In [1]: import numpy as np

In [2]: np.set_printoptions(suppress=True, linewidth=120)

In [3]: tidy = lambda a: np.round(a, 2) + 0

In [4]: feats = np.array([[7, -2, -8, 4], [-5, 7, -6, -5], [-5, 7, -6, -5]])

In [5]: # rows 1 and 2 are equal

In [6]: Uu, sv, Vh = np.linalg.svd(feats)

In [7]: print(tidy(sv))
[16.62 11.26  0.  ]

In [8]: M2 = Uu[:, :2] @ np.diag(sv[:2]) @ Vh[:2]

In [9]: print(np.linalg.matrix_rank(feats, rtol=0.05))
2

In [10]: print(tidy(np.linalg.norm(feats - M2) / np.linalg.norm(feats)))
0.0

In [11]: print(np.linalg.matrix_rank(M2))
2

In [12]: M2 = feats[0, 0] * feats[1:] - np.outer(feats[1:, 0], feats[0])

In [13]: print(M2)
[[  0  39 -82 -15]
 [  0  39 -82 -15]]

In [14]: print(tidy(feats[:, 0] / feats[0, 0]))
[ 1.   -0.71 -0.71]

In [15]: print(np.flatnonzero(~M2.round(6).any(axis=1)))
[]

In [16]: sv = 10 * 0.9 ** np.arange(4)

In [17]: Q, _ = np.linalg.qr(np.array([[-0.5, -0.7, -0.9, -0.8],
    ...:     [0.2, -0.7, 0.1, -1.7],
    ...:     [0.0, -1.8, 0.6, 0.0],
    ...:     [0.7, 0.4, -1.3, 0.2]]))

In [18]: rng = np.random.default_rng(883)

In [19]: arr = rng.normal(size=(26, 4)) * sv @ Q

In [20]: print(tidy(arr))
[[  3.95  -9.73   4.86  -5.47]
 [ -7.29 -13.93   1.05  -6.9 ]
 [ -3.48  10.32  -1.3   15.75]
 [  1.38 -11.13   6.72 -12.87]
 [  7.19  -7.54   4.23 -15.27]
 [ 11.09  -2.3  -18.45  10.14]
 [  3.6   -6.35 -13.93 -14.05]
 [ -5.64  16.12   2.41  10.49]
 [-20.5   16.39  13.02  -2.16]
 [-10.33   2.08  -4.51   7.59]
 [ -4.01   1.85  10.16  -1.56]
 [-11.01  -3.44   2.49  -0.1 ]
 [ -0.89   2.8    5.04  -8.77]
 [  2.22  -5.1   -3.99  -5.52]
 [-12.42   4.81  12.69  -4.31]
 [ 22.79  14.88  -6.1   13.82]
 [ -4.53  -1.88  12.18  -7.47]
 [  0.23   7.24 -23.65   4.06]
 [ -5.85  10.63  -6.3   14.7 ]
 [-12.19  -3.93   4.82   2.54]
 [  1.92   0.15  13.37  -6.51]
 [ -6.07   6.06  -5.91  15.63]
 [  8.79   6.86   3.42   0.5 ]
 [  5.34  -1.75 -11.4    5.45]
 [  4.99 -16.66   9.96 -12.45]
 [-19.65   8.75   2.    -0.84]]

In [21]: Xs = arr - arr.mean(axis=0)

In [22]: evecs = np.linalg.svd(Xs)[2][:2]

In [23]: M2 = Xs - Xs @ evecs.T @ evecs

In [24]: print(tidy(np.diag(evecs.T @ evecs)))
[0.56 0.44 0.5  0.49]

In [25]: print(tidy(np.cov(Xs @ evecs.T, rowvar=False)))
[[165.96   0.  ]
 [  0.   124.34]]

In [26]: print(np.linalg.norm(M2, axis=1).round(6).argmax())
15

In [27]: print(tidy(M2.std(axis=0)))
[4.58 3.99 4.58 3.23]

In [28]: d = np.linalg.norm(arr[:, None] - arr[None], axis=-1)

In [29]: print(tidy(d[:5, :5]))
[[ 0.   12.67 30.74  8.17 10.57]
 [12.67  0.   33.48 12.28 18.18]
 [30.74 33.48  0.   36.97 37.75]
 [ 8.17 12.28 36.97  0.    7.65]
 [10.57 18.18 37.75  7.65  0.  ]]

In [30]: print(np.flatnonzero(d[11] < d.mean() / 2))
[ 9 10 11 19]

In [31]: print(d.shape)
(26, 26)

In [32]: print(d[11].round(6).argsort(kind="stable")[:4])
[11 19 10  9]

In [33]: E = np.loadtxt("block6.csv", delimiter=",")

In [34]: print(tidy(E))
[[ 0.2  -0.24 -0.19  0.25  0.  ]
 [-0.24  0.93 -0.06  0.08  0.  ]
 [-0.19 -0.06  0.96  0.06  0.  ]
 [ 0.25  0.08  0.06  0.92  0.  ]
 [ 0.    0.    0.    0.    1.  ]]

In [35]: # equal to its transpose

In [36]: w, evecs = np.linalg.eigh(E)

In [37]: x = np.array([1, 1, 0, 0, 2])

In [38]: print(tidy(x @ E @ x / (x @ x)), tidy(w[0]), tidy(w[-1]))
0.77 0.0 1.0

In [39]: print(tidy(evecs * np.maximum(w, 0) @ evecs.T))
[[ 0.2  -0.24 -0.19  0.25  0.  ]
 [-0.24  0.93 -0.06  0.08  0.  ]
 [-0.19 -0.06  0.96  0.06  0.  ]
 [ 0.25  0.08  0.06  0.92  0.  ]
 [ 0.    0.    0.    0.    1.  ]]

In [40]: print(tidy(np.abs(E).sum(axis=1).max()), tidy(np.abs(w).max()))
1.31 1.0

In [41]: print(tidy(np.linalg.eigvalsh(E[1:, 1:])))
[0.8 1.  1.  1. ]

In [42]: hat = np.triu(np.array([[7, 6, 0, 3, 5],
    ...:     [6, 5, 7, 9, 6],
    ...:     [1, 1, 2, 1, 2],
    ...:     [9, 8, 1, 6, 3],
    ...:     [2, 8, 9, 5, 5]]), 1) + np.eye(5)

In [43]: M2 = hat @ E @ np.linalg.inv(hat)

In [44]: print(tidy(np.poly(M2)))
[ 1. -4.  6. -4.  1.  0.]

In [45]: print(tidy(np.linalg.det(M2)))
0.0

In [46]: cent = arr[[2, 17]].astype(float)

In [47]: for _ in range(6):
    ...:     labels = np.linalg.norm(arr[:, None] - cent, axis=-1).argmin(axis=1)
    ...:     cent = np.array([arr[labels == j].mean(axis=0) for j in range(2)])
    ...: 

In [48]: print(labels)
[0 0 0 0 0 1 1 0 0 0 0 0 0 0 0 1 0 1 0 0 0 0 0 1 0 0]

In [49]: print(tidy(cent))
[[ -4.45   0.64   4.12  -1.09]
 [  8.61   2.35 -14.71   3.88]]

In [50]: print(np.bincount(labels))
[21  5]

In [51]: print(np.abs(cent[1] - cent[0]).argmax())
2

In [52]: print(tidy(cent[1] - cent[0]))
[ 13.06   1.7  -18.82   4.98]

In [53]: M = np.array([[-1, 0, 0, 3], [0, -3, 0, 0], [1, 0, 3, -1], [3, 0, -1, 2]])

In [54]: hat = np.triu(np.array([[-2, 0, 3, 3], [1, 3, -2, -3], [0, 2, 2, 2], [-2, 2, 3, 1]]), 1) + np.eye(4)

In [55]: M2 = hat @ M @ np.linalg.inv(hat)

In [56]: print(np.trace(M2), np.trace(M))
1.0 1

In [57]: print(M2)
[[ 11.   0. -27.  27.]
 [-11.  -3.  24. -28.]
 [  7.   0. -20.  22.]
 [  3.   0. -10.  13.]]

In [58]: K = np.load("out3.npy")

In [59]: print(tidy(K))
[[-0.13  0.02 -0.15  0.45  0.11 -0.86]
 [ 0.65 -0.19 -0.32 -0.55 -0.12 -0.35]
 [ 0.13  0.52 -0.36  0.27 -0.71  0.11]
 [-0.58  0.2  -0.63 -0.42  0.2   0.01]
 [-0.45 -0.48  0.21 -0.23 -0.65 -0.19]
 [ 0.06 -0.65 -0.55  0.43  0.02  0.3 ]]

In [60]: # columns are unit length and at right angles

In [61]: print(np.allclose(K @ K.T, K.T @ K))
True

In [62]: print(tidy(np.linalg.det(K)))
-1.0

In [63]: print(tidy(np.abs(np.linalg.eigvals(K)).max()))
1.0

In [64]: Uu, sv, Vh = np.linalg.svd(K, full_matrices=False)

In [65]: print(tidy(np.cumsum(sv ** 2) / np.sum(sv ** 2)))
[0.17 0.33 0.5  0.67 0.83 1.  ]

In [66]: print(tidy(sv))
[1. 1. 1. 1. 1. 1.]

In [67]: print(tidy(Vh @ Vh.T))
[[1. 0. 0. 0. 0. 0.]
 [0. 1. 0. 0. 0. 0.]
 [0. 0. 1. 0. 0. 0.]
 [0. 0. 0. 1. 0. 0.]
 [0. 0. 0. 0. 1. 0.]
 [0. 0. 0. 0. 0. 1.]]

In [68]: print(tidy(Uu.T @ Uu))
[[1. 0. 0. 0. 0. 0.]
 [0. 1. 0. 0. 0. 0.]
 [0. 0. 1. 0. 0. 0.]
 [0. 0. 0. 1. 0. 0.]
 [0. 0. 0. 0. 1. 0.]
 [0. 0. 0. 0. 0. 1.]]

In [69]: print((sv > 1e-8).sum())
6

In [70]: print(tidy(Uu.T @ K @ Vh.T))
[[1. 0. 0. 0. 0. 0.]
 [0. 1. 0. 0. 0. 0.]
 [0. 0. 1. 0. 0. 0.]
 [0. 0. 0. 1. 0. 0.]
 [0. 0. 0. 0. 1. 0.]
 [0. 0. 0. 0. 0. 1.]]

In [71]: print(np.allclose(Uu * sv @ Vh, K))
True

In [72]: F = np.cumsum(np.array([[9, 5, 2],
    ...:     [-2, 1, 9],
    ...:     [-7, 4, -6],
    ...:     [0, 2, 9],
    ...:     [-4, -6, 4],
    ...:     [3, -4, 9],
    ...:     [-9, -9, -3],
    ...:     [3, -1, -6],
    ...:     [-4, -3, 3],
    ...:     [-9, -8, 3],
    ...:     [1, -2, 5],
    ...:     [-5, 4, 4],
    ...:     [-5, -8, 7],
    ...:     [5, 3, -9],
    ...:     [1, -3, 8],
    ...:     [7, 0, 0],
    ...:     [9, -3, 5],
    ...:     [-6, -3, 4],
    ...:     [-3, -4, 3],
    ...:     [-3, 1, -2],
    ...:     [2, -3, -4],
    ...:     [-3, -2, 6]]), axis=0)

In [73]: print(F)
[[  9   5   2]
 [  7   6  11]
 [  0  10   5]
 [  0  12  14]
 [ -4   6  18]
 [ -1   2  27]
 [-10  -7  24]
 [ -7  -8  18]
 [-11 -11  21]
 [-20 -19  24]
 [-19 -21  29]
 [-24 -17  33]
 [-29 -25  40]
 [-24 -22  31]
 [-23 -25  39]
 [-16 -25  39]
 [ -7 -28  44]
 [-13 -31  48]
 [-16 -35  51]
 [-19 -34  49]
 [-17 -37  45]
 [-20 -39  51]]

In [74]: M2 = np.c_[F[:, :2] @ np.array([[3, 3], [2, 4]]), np.array([1, 3, 0, 3, 0, 1, 2, 0, 1, 2, 1, 1, 0, 1, 0, 3, 3, 2, 3, 0, 3, 2])]

In [75]: print(M2)
[[  37   47    1]
 [  33   45    3]
 [  20   40    0]
 [  24   48    3]
 [   0   12    0]
 [   1    5    1]
 [ -44  -58    2]
 [ -37  -53    0]
 [ -55  -77    1]
 [ -98 -136    2]
 [ -99 -141    1]
 [-106 -140    1]
 [-137 -187    0]
 [-116 -160    1]
 [-119 -169    0]
 [ -98 -148    3]
 [ -77 -133    3]
 [-101 -163    2]
 [-118 -188    3]
 [-125 -193    0]
 [-125 -199    3]
 [-138 -216    2]]

In [76]: print(tidy(np.linalg.norm(np.linalg.qr(F)[0].T @ M2, axis=0) ** 2 / ((M2 ** 2).sum(axis=0) + 1e-12)))
[1.   1.   0.69]

In [77]: print(np.linalg.matrix_rank(M2))
3

In [78]: M2 = F + rng.integers(-2, 3, (22, 1)) @ rng.integers(-2, 3, (1, 3))

In [79]: print(M2)
[[ 10   7   1]
 [  7   6  11]
 [  2  14   3]
 [  1  14  13]
 [ -5   4  19]
 [ -3  -2  29]
 [ -9  -5  23]
 [ -8 -10  19]
 [-10  -9  20]
 [-19 -17  23]
 [-19 -21  29]
 [-25 -19  34]
 [-30 -27  41]
 [-24 -22  31]
 [-25 -29  41]
 [-18 -29  41]
 [ -6 -26  43]
 [-13 -31  48]
 [-15 -33  50]
 [-18 -32  48]
 [-16 -35  44]
 [-18 -35  49]]

In [80]: print(np.abs(M2 - F).sum(axis=1))
[4 0 8 4 4 8 4 4 4 4 0 4 4 0 8 8 4 0 4 4 4 8]

In [81]: X = np.array([[8, 9, 6, 0, 8],
    ...:     [9, 14, 13, 5, 12],
    ...:     [6, 13, 16, 9, 15],
    ...:     [0, 5, 9, 12, 9],
    ...:     [8, 12, 15, 9, 10]])

In [82]: print([round(float(np.linalg.det(X[:i, :i])), 2) + 0 for i in range(1, 6)])
[8.0, 31.0, 44.0, 217.0, -2968.0]

In [83]: w, evecs = np.linalg.eigh(X)

In [84]: x = np.array([2, 1, 0, 0, 2])

In [85]: print(tidy(np.linalg.eigvalsh(X[1:, 1:])))
[-2.75  1.22  8.   45.53]

In [86]: print(np.abs(X).sum(axis=1).max(), tidy(np.abs(w).max()))
59 49.18

In [87]: print(x @ X @ x / (x @ x), tidy(w[0]), tidy(w[-1]))
26.0 -3.57 49.18

In [88]: data = np.loadtxt("w.csv", delimiter=",")

In [89]: print(tidy(data))
[[-0.33  0.7   0.53]
 [-0.66  0.3  -0.59]
 [ 0.61  0.59 -0.07]
 [ 0.28  0.26 -0.61]]

In [90]: M2 = np.c_[data[:, :2] @ np.array([[3, 8], [8, 4]]), np.array([0, 1, -2, 0])]

In [91]: print(tidy(M2))
[[ 4.64  0.16  0.  ]
 [ 0.38 -4.13  1.  ]
 [ 6.54  7.23 -2.  ]
 [ 2.92  3.26  0.  ]]

In [92]: print(np.linalg.matrix_rank(np.c_[data, M2]))
4

In [93]: print(tidy(np.linalg.norm(np.linalg.qr(data)[0].T @ M2, axis=0) ** 2 / ((M2 ** 2).sum(axis=0) + 1e-12)))
[1.  1.  0.9]

In [94]: print(tidy(np.linalg.norm(M2 - data @ np.linalg.lstsq(data, M2)[0], axis=0)))
[0.   0.   0.69]
